$ python -q
>>> import numpy as np
>>> import numpy.linalg as la
>>> np.set_printoptions(suppress=True, linewidth=200)
>>> rnd = lambda a: np.round(a, 3) + 0
>>> K = np.loadtxt("m.csv", delimiter=",")
>>> K
array([[  2.223,  -0.136,  -0.942,  -3.412,   1.237,   3.462,   1.655,  -3.243,  -6.156,   3.335,   1.505,  -1.595,  -0.99 ,   1.659],
       [ -0.028,  -0.835,   0.358,  -1.808,   0.289,  -0.014,   0.197,  -0.302,  -5.729,   0.316,   1.928,  -1.792,   1.483,  -1.248],
       [ -2.238,  -0.432,   0.783,   3.436,  -1.518,  -4.26 ,  -2.418,   4.143,   8.539,  -4.29 ,  -2.293,   2.236,   0.26 ,  -1.328],
       [ -4.489,  -0.791,   1.731,   6.765,  -1.527,  -6.91 ,  -2.399,   7.515,   9.748,  -6.597,  -2.396,   2.526,   1.342,  -2.846],
       [  0.823,   0.428,  -0.572,  -0.352,  -0.266,  -0.287,  -0.645,   0.575,   3.52 ,   0.016,  -1.351,   1.834,  -2.864,   0.837],
       [ -2.455,  -0.906,   0.788,   3.697,  -0.062,  -3.427,  -0.549,   3.946,   3.028,  -3.347,  -0.531,   0.522,   1.018,  -1.291],
       [ -5.45 ,  -3.041,   3.008,   2.277,  -2.952, -12.755,  -5.819,  11.992,   2.248,  -9.531,   0.701,   1.274,   1.882,  -8.367],
       [ -2.75 ,   0.302,   1.188,   4.789,  -0.601,  -0.845,   0.001,   0.536,   4.501,  -2.203,  -0.832,  -0.452,   4.564,  -0.685],
       [ -1.237,   0.778,   0.173,   2.148,   0.47 ,  -0.811,   0.501,   0.308,  -1.027,  -0.408,   0.912,  -0.257,   1.595,  -0.764],
       [  1.522,   0.937,  -0.563,  -1.307,  -0.198,   3.643,   0.403,  -4.331,   1.652,   2.227,  -0.754,  -0.333,   0.764,   2.035],
       [ -0.153,   1.308,  -0.702,   2.446,  -0.373,   0.155,  -0.735,  -1.145,   8.025,  -0.859,  -2.174,   2.055,   0.02 ,   1.563],
       [  0.073,  -0.203,  -0.66 ,   0.315,  -0.727,  -2.446,  -2.164,   1.887,   6.76 ,  -2.218,  -1.916,   2.575,  -2.297,   0.402],
       [  1.499,   1.118,  -1.052,   0.537,   0.699,   4.855,   1.86 ,  -4.798,   2.322,   2.805,  -1.142,  -0.35 ,   0.517,   3.697],
       [  6.186,   1.234,  -3.038,  -6.375,   1.995,   9.051,   2.991,  -8.754,  -3.795,   7.622,  -0.193,  -0.535,  -4.832,   6.238],
       [  2.374,   1.33 ,  -1.144,  -2.526,  -0.057,   2.372,  -0.114,  -2.905,   1.682,   2.411,  -0.848,   1.221,  -2.719,   1.788],
       [  0.695,   1.109,  -0.832,   0.6  ,   0.02 ,   0.72 ,  -0.265,  -1.327,   4.495,   0.351,  -1.302,   1.493,  -1.211,   1.465],
       [  3.058,   0.682,  -1.468,  -2.363,   0.615,   4.719,   1.226,  -4.163,   1.99 ,   3.357,  -1.541,   0.654,  -2.933,   3.798],
       [ -6.271,  -1.948,   2.06 ,   8.709,  -1.166, -11.163,  -3.025,  12.098,   8.883,  -9.584,  -1.691,   2.975,   0.747,  -4.762],
       [  4.31 ,   1.583,  -2.16 ,  -4.106,   1.665,   5.059,   2.06 ,  -4.514,  -1.912,   5.29 ,  -0.281,   0.888,  -5.666,   3.734],
       [  6.143,   1.918,  -3.343,  -4.555,   2.11 ,   9.594,   3.28 ,  -8.83 ,   0.923,   7.614,  -1.744,   0.731,  -5.838,   7.633],
       [ -1.924,  -0.899,   0.65 ,   2.858,  -0.007,  -2.321,  -0.263,   2.905,   2.074,  -2.469,  -0.403,   0.132,   1.073,  -0.773],
       [  3.513,   2.067,  -1.727,  -1.432,   1.641,   9.462,   3.973,  -9.035,  -1.2  ,   6.634,  -0.65 ,  -1.353,   0.152,   5.754],
       [ -5.985,  -1.438,   2.674,   6.466,  -1.469,  -8.915,  -2.531,   8.842,   2.982,  -7.428,   0.407,   0.438,   4.276,  -5.701],
       [ -2.027,   0.914,   0.149,   6.517,  -0.321,  -0.324,   0.16 ,   0.77 ,  11.196,  -2.353,  -3.379,   2.083,   1.409,   1.779],
       [ -3.042,  -0.364,   1.676,   2.474,  -2.086,  -5.537,  -3.15 ,   4.292,   4.906,  -4.735,  -0.647,   1.033,   2.602,  -3.921],
       [  1.546,   2.025,  -1.356,  -1.192,   0.19 ,   0.447,  -0.507,  -1.461,   1.769,   1.574,  -0.277,   2.126,  -3.081,   1.035],
       [  1.551,   0.341,  -0.449,  -2.54 ,   0.602,   3.14 ,   1.223,  -3.541,  -4.809,   2.829,   1.318,  -1.722,   0.637,   0.921]])
>>> other = K / np.sqrt((K ** 2).mean(axis=1, keepdims=True))
>>> rnd(la.norm(other, axis=1))
array([3.742, 3.742, 3.742, 3.742, 3.742, 3.742, 3.742, 3.742, 3.742, 3.742, 3.742, 3.742, 3.742, 3.742, 3.742, 3.742, 3.742, 3.742, 3.742, 3.742, 3.742, 3.742, 3.742, 3.742, 3.742, 3.742, 3.742])
>>> rnd(other[0])
array([ 0.824, -0.05 , -0.349, -1.265,  0.459,  1.284,  0.614, -1.203, -2.283,  1.237,  0.558, -0.591, -0.367,  0.615])
>>> print(la.matrix_rank(K - K.mean(axis=1, keepdims=True)))
13
>>> K.reshape(27, 15)
Traceback (most recent call last):
  File "<python-input-10>", line 1, in <module>
    K.reshape(27, 15)
    ~~~~~~~~~^^^^^^^^
ValueError: cannot reshape array of size 378 into shape (27,15)
>>> blk = K.reshape(27, 2, -1)
>>> blk.shape
(27, 2, 7)
>>> x0 = np.array([3, 1, 0, 4, 4, 3, 0, 4, 5, 1, 3, 5, 2, 0])
>>> h1 = np.maximum(K @ x0, 0)
>>> np.flatnonzero(h1 > 1e-9)
array([ 2,  3,  4,  5,  6,  7,  8,  9, 10, 11, 12, 14, 15, 16, 17, 19, 20, 22, 23, 24, 25])
>>> m1 = np.loadtxt("case15.csv", delimiter=",")
>>> m1
array([[3., 1., 0., 0., 0., 0., 0., 0.],
       [0., 3., 1., 0., 0., 0., 0., 0.],
       [0., 0., 3., 1., 0., 0., 0., 0.],
       [0., 0., 0., 3., 1., 0., 0., 0.],
       [0., 0., 0., 0., 3., 1., 0., 0.],
       [0., 0., 0., 0., 0., 3., 1., 0.],
       [0., 0., 0., 0., 0., 0., 3., 1.],
       [0., 0., 0., 0., 0., 0., 0., 3.]])
>>> m1 @ m1
array([[9., 6., 1., 0., 0., 0., 0., 0.],
       [0., 9., 6., 1., 0., 0., 0., 0.],
       [0., 0., 9., 6., 1., 0., 0., 0.],
       [0., 0., 0., 9., 6., 1., 0., 0.],
       [0., 0., 0., 0., 9., 6., 1., 0.],
       [0., 0., 0., 0., 0., 9., 6., 1.],
       [0., 0., 0., 0., 0., 0., 9., 6.],
       [0., 0., 0., 0., 0., 0., 0., 9.]])
>>> rng = np.random.default_rng(905)
>>> z = rng.permutation(8)
>>> z
array([3, 1, 6, 2, 0, 5, 4, 7])
>>> other = m1[z][:, z]
>>> print(other)
[[3. 0. 0. 0. 0. 0. 1. 0.]
 [0. 3. 0. 1. 0. 0. 0. 0.]
 [0. 0. 3. 0. 0. 0. 0. 1.]
 [1. 0. 0. 3. 0. 0. 0. 0.]
 [0. 1. 0. 0. 3. 0. 0. 0.]
 [0. 0. 1. 0. 0. 3. 0. 0.]
 [0. 0. 0. 0. 0. 1. 3. 0.]
 [0. 0. 0. 0. 0. 0. 0. 3.]]
>>> print(rnd(np.sort(np.abs(la.eigvals(other)))))
[3. 3. 3. 3. 3. 3. 3. 3.]
>>> print(np.diag(other))
[3. 3. 3. 3. 3. 3. 3. 3.]
>>> np.trace(other)
np.float64(24.0)
>>> F = np.load("w.npy")
>>> F
array([[ -3.2,   1.2,  -0.3,  -0.3,  -0.7,  -0.1,   0.3,  -1. ,   0.1,   0.5,  -1.5,  -0.1,   0.2,  -0.9],
       [  0.3,   0.7,   1.3,  -1.1,  -0.1,  -1.6,   0.1,  -3. ,  -0.5,   0. ,  -2.2,  -1.1,  -0.6,  -0.4],
       [ -0.1,   0.3,   1.4,   0.1,   0.4,  -1.2,   1.4,   4. ,   1.1,  -0.2,   0.3,   0.7,  -0.3,   0.8],
       [ -1.4,  -0.1,  -1.2,  -1.3,  -0.3,  -1.3,   0.1,  -4. ,  -2.1,  -1.2,   1. ,   2.2,   0. ,  -0.2],
       [ -0.5,  -1.1,  -0.8,   0.4,   2.2,  -1. ,   1.9,  10. ,  -0.5,  -0.1,   0.8,  -0.6,  -0.9,   0.8],
       [  0. ,  -1. ,   1.7,  -0.2,   0.6,  -0.4,   1.7,  10. ,  -0.2,   0.6,   1. ,   1.1,   1.7,  -0.9],
       [ -0.9,   0.6,   1.1,   1.2,   0.4,   0.1,  -1.2, -10. ,  -1. ,   1.4,  -0.6,  -0.7,   0.5,   0.2],
       [ -0.3,   0.4,   0.2,   1.2,  -0.7,  -0.2,  -0.4,  -8. ,   0.3,  -0.8,  -0.5,   2.4,   0.7,   0.5],
       [ -0.2,   1.5,   1.3,   0.7,   1.1,  -0.2,   1.7,  16. ,  -0.4,   0.6,   0.8,   0.3,   0.7,  -2.7],
       [ -0.1,  -0.3,  -0.8,  -0.2,   0.8,   0. ,   0. ,  19. ,   0.5,   0. ,   0.2,   1.3,  -0.6,   0.6]])
>>> # column 7 is much longer than the rest
>>> U, sigma, vt = la.svd(K, full_matrices=False)
>>> rnd(np.sqrt((sigma ** 2).sum())), rnd(la.norm(K))
(np.float64(68.275), np.float64(68.275))
>>> (sigma > 1e-8).sum()
np.int64(14)
>>> rnd(np.cumsum(sigma ** 2) / np.sum(sigma ** 2))
array([0.795, 0.946, 0.988, 0.997, 0.999, 1.   , 1.   , 1.   , 1.   , 1.   , 1.   , 1.   , 1.   , 1.   ])
>>> U.shape, sigma.shape, vt.shape
((27, 14), (14,), (14, 14))
